>>> import numpy as np
>>> np.set_printoptions(precision=1, suppress=True, linewidth=200)
>>> K = np.loadtxt("data.csv", delimiter=",")
>>> K
array([[ 0., -3.,  3., -4.,  2., -1.,  0.],
       [ 0.,  0., -5., -4., -4.,  0.,  4.],
       [ 0.,  0.,  0.,  0., -2., -2., -1.],
       [ 0.,  0.,  0.,  0., -1., -3., -3.],
       [ 0.,  0.,  0.,  0.,  0.,  2.,  5.],
       [ 0.,  0.,  0.,  0.,  0.,  0., -2.],
       [ 0.,  0.,  0.,  0.,  0.,  0.,  0.]])
>>> # triangular, det is the product of the diagonal
>>> np.sort(np.abs(np.linalg.eigvals(K)))
array([0., 0., 0., 0., 0., 0., 0.])
>>> np.linalg.determinant(K)
Traceback (most recent call last):
  File "<python-input-6>", line 1, in <module>
    np.linalg.determinant(K)
    ^^^^^^^^^^^^^^^^^^^^^
AttributeError: module 'numpy.linalg' has no attribute 'determinant'
>>> print((K - K.T) / 2)
[[ 0.  -1.5  1.5 -2.   1.  -0.5  0. ]
 [ 1.5  0.  -2.5 -2.  -2.   0.   2. ]
 [-1.5  2.5  0.   0.  -1.  -1.  -0.5]
 [ 2.   2.   0.   0.  -0.5 -1.5 -1.5]
 [-1.   2.   1.   0.5  0.   1.   2.5]
 [ 0.5  0.   1.   1.5 -1.   0.  -1. ]
 [ 0.  -2.   0.5  1.5 -2.5  1.   0. ]]
>>> print(np.allclose(K, K.T))
False
>>> np.round(np.linalg.det(K), 1)
np.float64(0.0)
>>> np.linalg.lstsq(K[:-1].T, K[-1])[2]
np.int32(5)
>>> np.allclose(K[:-1].T @ np.linalg.lstsq(K[:-1].T, K[-1])[0], K[-1])
True
>>> np.unique(K.round(6), axis=0).shape
(7, 7)
>>> print(np.round(K @ np.linalg.pinv(K) @ K, 1) + 0)
[[ 0. -3.  3. -4.  2. -1.  0.]
 [ 0.  0. -5. -4. -4.  0.  4.]
 [ 0.  0.  0.  0. -2. -2. -1.]
 [ 0.  0.  0.  0. -1. -3. -3.]
 [ 0.  0.  0.  0.  0.  2.  5.]
 [ 0.  0.  0.  0.  0.  0. -2.]
 [ 0.  0.  0.  0.  0.  0.  0.]]
>>> x = np.array([1, -1, 0, -1, 0, -1, 0])
>>> h = np.maximum(K @ x, 0)
>>> np.maximum(K @ (3 * x), 0)
array([24., 12.,  6.,  9.,  0.,  0.,  0.])
>>> print(K * (h > 1e-9)[:, None])
[[ 0. -3.  3. -4.  2. -1.  0.]
 [ 0.  0. -5. -4. -4.  0.  4.]
 [ 0.  0.  0.  0. -2. -2. -1.]
 [ 0.  0.  0.  0. -1. -3. -3.]
 [ 0.  0.  0.  0.  0.  0.  0.]
 [ 0.  0.  0.  0.  0.  0. -0.]
 [ 0.  0.  0.  0.  0.  0.  0.]]
>>> m1 = np.load("x.npy")
>>> m1.round(1) + 0
array([[ -2.8,  -5.8, -19.5,   8.6,  14.5,  10.6,  19.8],
       [ -3.4,  -3. , -10.9,   6.4,   7.3,   4.1,  11.7],
       [ -3.4,  -2. ,  -7.4,   5.3,   4.5,   1.8,   8.3],
       [ -3.3,  -1.7,  -6.4,   5. ,   3.8,   1.2,   7.4],
       [ -3.1,  -1.1,  -4.5,   4.2,   2.4,   0.2,   5.5],
       [ -1.9,  -0.2,  -0.9,   2.2,   0. ,  -0.9,   1.8],
       [ -1.4,  -0.1,  -0.3,   1.5,  -0.3,  -0.8,   1. ],
       [ -1.1,   0. ,  -0.1,   1.1,  -0.4,  -0.7,   0.6],
       [ -1. ,   0. ,   0. ,   1. ,  -0.4,  -0.6,   0.6],
       [ -0.8,   0. ,   0. ,   0.8,  -0.3,  -0.5,   0.4],
       [  0.1,   0. ,   0. ,  -0.1,   0.1,   0.1,   0. ],
       [  0.8,   0. ,  -0.5,  -0.8,   0.8,   0.4,  -0.2],
       [  0.9,   0. ,  -0.7,  -0.9,   0.9,   0.5,  -0.2],
       [  1.1,   0.1,  -0.9,  -1.2,   1.2,   0.4,  -0.2],
       [  1.2,   0.2,  -1.3,  -1.4,   1.5,   0.2,  -0.3],
       [  1.1,   0.8,  -1.9,  -1.9,   2. ,  -1.6,  -0.9],
       [  0.7,   1.3,  -2.1,  -2.1,   2. ,  -3.1,  -1.4],
       [  0.7,   1.4,  -2.1,  -2.1,   1.9,  -3.3,  -1.4],
       [ -0.2,   2.4,  -1.9,  -2.2,   1.5,  -6.3,  -2.6],
       [ -0.6,   2.8,  -1.8,  -2.2,   1.2,  -7.6,  -3.1],
       [ -1.4,   3.7,  -1.3,  -2.2,   0.5, -10.3,  -4.1],
       [ -5. ,   7.1,   1.2,  -2.1,  -3. , -21.2,  -8.7]])
>>> Xs = m1 - m1.mean(axis=0)
>>> left, s, vt = np.linalg.svd(Xs, full_matrices=False)
>>> np.round((s ** 2).sum() ** 2 / (s ** 4).sum(), 1)
np.float64(1.4)
>>> (np.sign(left[:, 0]) == np.sign(left[0, 0])).astype(int)
array([1, 1, 1, 1, 1, 0, 0, 0, 0, 0, 0, 0, 0, 0, 0, 0, 0, 0, 0, 0, 0, 0])
>>> np.searchsorted(np.cumsum(s ** 2) / (s ** 2).sum(), 0.9) + 1
np.int64(2)
>>> s.round(1) + 0
array([46.8, 18.3, 10.5,  0. ,  0. ,  0. ,  0. ])
>>> np.abs(left[:, 0]).argmax()
np.int64(0)
>>> np.round(s ** 2 / (s ** 2).sum(), 1) + 0
array([0.8, 0.1, 0. , 0. , 0. , 0. , 0. ])
>>> np.abs(vt[0]).argmax()
np.int64(6)
>>> np.linalg.matrix_rank(Xs)
np.int64(3)
>>> G = np.cov(m1, rowvar=False)
>>> np.round(np.median(m1, axis=0), 1) + 0
array([-0.9,  0. , -1.3, -0.5,  1.2, -0.6, -0.1])
>>> np.corrcoef(m1.T)
array([[ 1. ,  0.1,  0.4, -0.6, -0.2,  0.1, -0.4],
       [ 0.1,  1. ,  0.7, -0.8, -0.8, -1. , -0.9],
       [ 0.4,  0.7,  1. , -0.8, -1. , -0.6, -0.9],
       [-0.6, -0.8, -0.8,  1. ,  0.7,  0.7,  0.9],
       [-0.2, -0.8, -1. ,  0.7,  1. ,  0.7,  0.9],
       [ 0.1, -1. , -0.6,  0.7,  0.7,  1. ,  0.8],
       [-0.4, -0.9, -0.9,  0.9,  0.9,  0.8,  1. ]])
>>> G
array([[  3.4,   0.4,   3.7,  -3.8,  -1.6,   1.6,  -4.2],
       [  0.4,   6.3,   8.6,  -6.7,  -6.7, -14.5, -13.9],
       [  3.7,   8.6,  21.8, -12.2, -16. , -16.7, -25.6],
       [ -3.8,  -6.7, -12.2,  10.5,   8.3,  12.9,  18.1],
       [ -1.6,  -6.7, -16. ,   8.3,  12.1,  14. ,  18.8],
       [  1.6, -14.5, -16.7,  12.9,  14. ,  35.7,  29.3],
       [ -4.2, -13.9, -25.6,  18.1,  18.8,  29.3,  35.7]])
>>> m1.std(axis=0)
array([1.8, 2.4, 4.6, 3.2, 3.4, 5.8, 5.8])
>>> np.round(np.polyfit(m1[:, 6], m1[:, 3], 1), 1) + 0
array([0.5, 0. ])
>>> np.round(np.linalg.eigvalsh(G)[::-1], 1) + 0
array([104.3,  15.9,   5.2,   0. ,   0. ,   0. ,   0. ])
